$ ipython --no-banner

In [1]: import numpy as np

In [2]: np.set_printoptions(suppress=True, linewidth=100)

In [3]: J = np.loadtxt("case1.csv", delimiter=",")

In [4]: J
Out[4]: 
array([[ 0.,  1.,  0.,  0.],
       [ 0.,  0.,  0.,  0.],
       [ 0., -2.,  0.,  0.],
       [ 0.,  0.,  1., -3.],
       [ 0.,  0.,  0.,  0.],
       [ 1.,  0.,  0., -3.],
       [-1.,  2.,  0.,  0.]])

In [5]: # row 4 repeats row 1

In [6]: x0 = np.array([5, 1, 1, 5])

In [7]: a = np.maximum(J @ x0, 0)

In [8]: np.round(np.tanh(J @ x0), 1)
Out[8]: array([ 0.8,  0. , -1. , -1. ,  0. , -1. , -1. ])

In [9]: J.T @ a
Out[9]: array([0., 1., 0., 0.])

In [10]: x0 = np.array([0, 3, 1, -3])

In [11]: target = J @ x0

In [12]: np.round(np.linalg.solve(J.T @ J, J.T @ target), 1) + 0
Out[12]: array([ 0.,  3.,  1., -3.])

In [13]: target
Out[13]: array([ 3.,  0., -6., 10.,  0.,  9.,  6.])

In [14]: rng = np.random.default_rng(638128)

In [15]: target = target + 0.3 * rng.normal(size=7)

In [16]: target.round(1) + 0
Out[16]: array([ 2.8,  0.1, -6.1, 10.2,  0. ,  8.7,  6.7])

In [17]: coef, *_ = np.linalg.lstsq(J, target)

In [18]: [round(float(np.linalg.norm(np.linalg.solve(J.T @ J + lam * np.eye(4), J.T @ target))), 2) for lam in (0, 1, 10, 100)]
Out[18]: [4.48, 4.13, 2.52, 0.55]

In [19]: np.round(J.T @ (target - J @ coef), 1) + 0
Out[19]: array([0., 0., 0., 0.])

In [20]: J.reshape(2, -1)
Out[20]: 
array([[ 0.,  1.,  0.,  0.,  0.,  0.,  0.,  0.,  0., -2.,  0.,  0.,  0.,  0.],
       [ 1., -3.,  0.,  0.,  0.,  0.,  1.,  0.,  0., -3., -1.,  2.,  0.,  0.]])

In [21]: T = J.reshape(7, 2, -1)

In [22]: T.transpose(1, 0, 2)
Out[22]: 
array([[[ 0.,  1.],
        [ 0.,  0.],
        [ 0., -2.],
        [ 0.,  0.],
        [ 0.,  0.],
        [ 1.,  0.],
        [-1.,  2.]],

       [[ 0.,  0.],
        [ 0.,  0.],
        [ 0.,  0.],
        [ 1., -3.],
        [ 0.,  0.],
        [ 0., -3.],
        [ 0.,  0.]]])

In [23]: T.shape
Out[23]: (7, 2, 2)

In [24]: J[4] @ J[1]
Out[24]: np.float64(0.0)

In [25]: F = np.load("layer15.npy")

In [26]: print(F)
[[0 0 0 5 9]
 [0 0 0 2 0]
 [0 0 0 0 0]
 [0 1 0 0 0]
 [7 0 0 0 0]
 [0 8 0 0 0]
 [0 0 9 0 0]]

In [27]: gram = F.T @ F

In [28]: np.diag(gram)
Out[28]: array([49, 65, 81, 29, 81])

In [29]: np.linalg.matrix_rank(gram)
Out[29]: np.int64(5)

In [30]: P = F @ np.linalg.solve(F.T @ F, F.T)

In [31]: np.round(P @ F[:, 3], 1)
Out[31]: array([5., 2., 0., 0., 0., 0., 0.])

In [32]: np.round(np.linalg.eigvalsh(P), 1) + 0
Out[32]: array([0., 0., 1., 1., 1., 1., 1.])

In [33]: print(np.allclose(P @ P, P))
True

In [34]: z = rng.permutation(5)

In [35]: A2 = F[:, z] * rng.choice([-1, 1], 5)

In [36]: A2
Out[36]: 
array([[-9,  0,  0,  0, -5],
       [ 0,  0,  0,  0, -2],
       [ 0,  0,  0,  0,  0],
       [ 0,  0,  0, -1,  0],
       [ 0, -7,  0,  0,  0],
       [ 0,  0,  0, -8,  0],
       [ 0,  0, -9,  0,  0]])

In [37]: left, _, VT = np.linalg.svd(F.T @ A2)

In [38]: np.round(left @ VT, 1) + 0
Out[38]: 
array([[ 0., -1.,  0.,  0.,  0.],
       [ 0.,  0.,  0., -1.,  0.],
       [ 0.,  0., -1.,  0.,  0.],
       [ 0.,  0.,  0.,  0., -1.],
       [-1.,  0.,  0.,  0.,  0.]])

In [39]: np.round(np.linalg.lstsq(F, A2)[0], 1) + 0
Out[39]: 
array([[ 0., -1.,  0.,  0.,  0.],
       [ 0.,  0.,  0., -1.,  0.],
       [ 0.,  0., -1.,  0.,  0.],
       [ 0.,  0.,  0.,  0., -1.],
       [-1.,  0.,  0.,  0.,  0.]])

In [40]: print(z)
[4 0 2 1 3]

In [41]: P = A2 @ np.linalg.solve(A2.T @ A2, A2.T)

In [42]: np.linalg.matrix_rank(np.eye(7) - P)
Out[42]: np.int64(2)

In [43]: np.round(np.diag(P), 1) + 0
Out[43]: array([1., 1., 0., 0., 1., 1., 1.])

In [44]: np.allclose(P @ P, P)
Out[44]: True

In [45]: np.round(np.linalg.eigvalsh(P), 1) + 0
Out[45]: array([0., 0., 1., 1., 1., 1., 1.])

In [46]: r0 = np.array([-2, 0, 2])

In [47]: np.cross(F[5, :3], F[3, :3])
Out[47]: array([0, 0, 0])

In [48]: np.array([np.convolve(row, r0, "same") for row in F])
Out[48]: 
array([[  0,   0, -10, -18,  10],
       [  0,   0,  -4,   0,   4],
       [  0,   0,   0,   0,   0],
       [ -2,   0,   2,   0,   0],
       [  0,  14,   0,   0,   0],
       [-16,   0,  16,   0,   0],
       [  0, -18,   0,  18,   0]])

In [49]: data = np.load("arr.npy")

In [50]: data.round(1) + 0
Out[50]: 
array([[1. , 0.2, 0. , 0. , 0. , 0. ],
       [0.2, 1. , 0.2, 0. , 0. , 0. ],
       [0. , 0.2, 1. , 0.2, 0. , 0. ],
       [0. , 0. , 0.2, 1. , 0.2, 0. ],
       [0. , 0. , 0. , 0.2, 1. , 0.2],
       [0. , 0. , 0. , 0. , 0.2, 1. ]])

In [51]: w, vecs = np.linalg.eigh(data)

In [52]: x0 = np.array([-5, 1, -7, -4, -4, 6])

In [53]: np.round(np.linalg.eigvalsh(data[1:, 1:]), 1)
Out[53]: array([0.7, 0.8, 0.9, 1.2, 1.4])

In [54]: np.round(vecs * np.abs(w) @ vecs.T, 1) + 0
Out[54]: 
array([[1. , 0.2, 0. , 0. , 0. , 0. ],
       [0.2, 1. , 0.2, 0. , 0. , 0. ],
       [0. , 0.2, 1. , 0.2, 0. , 0. ],
       [0. , 0. , 0.2, 1. , 0.2, 0. ],
       [0. , 0. , 0. , 0.2, 1. , 0.2],
       [0. , 0. , 0. , 0. , 0.2, 1. ]])

In [55]: round(float(np.abs(data).sum(axis=1).max()), 1), round(np.abs(w).max(), 1)
Out[55]: (1.5, np.float64(1.4))

In [56]: print(np.round(vecs * np.maximum(w, 0) @ vecs.T, 1) + 0)
[[1.  0.2 0.  0.  0.  0. ]
 [0.2 1.  0.2 0.  0.  0. ]
 [0.  0.2 1.  0.2 0.  0. ]
 [0.  0.  0.2 1.  0.2 0. ]
 [0.  0.  0.  0.2 1.  0.2]
 [0.  0.  0.  0.  0.2 1. ]]
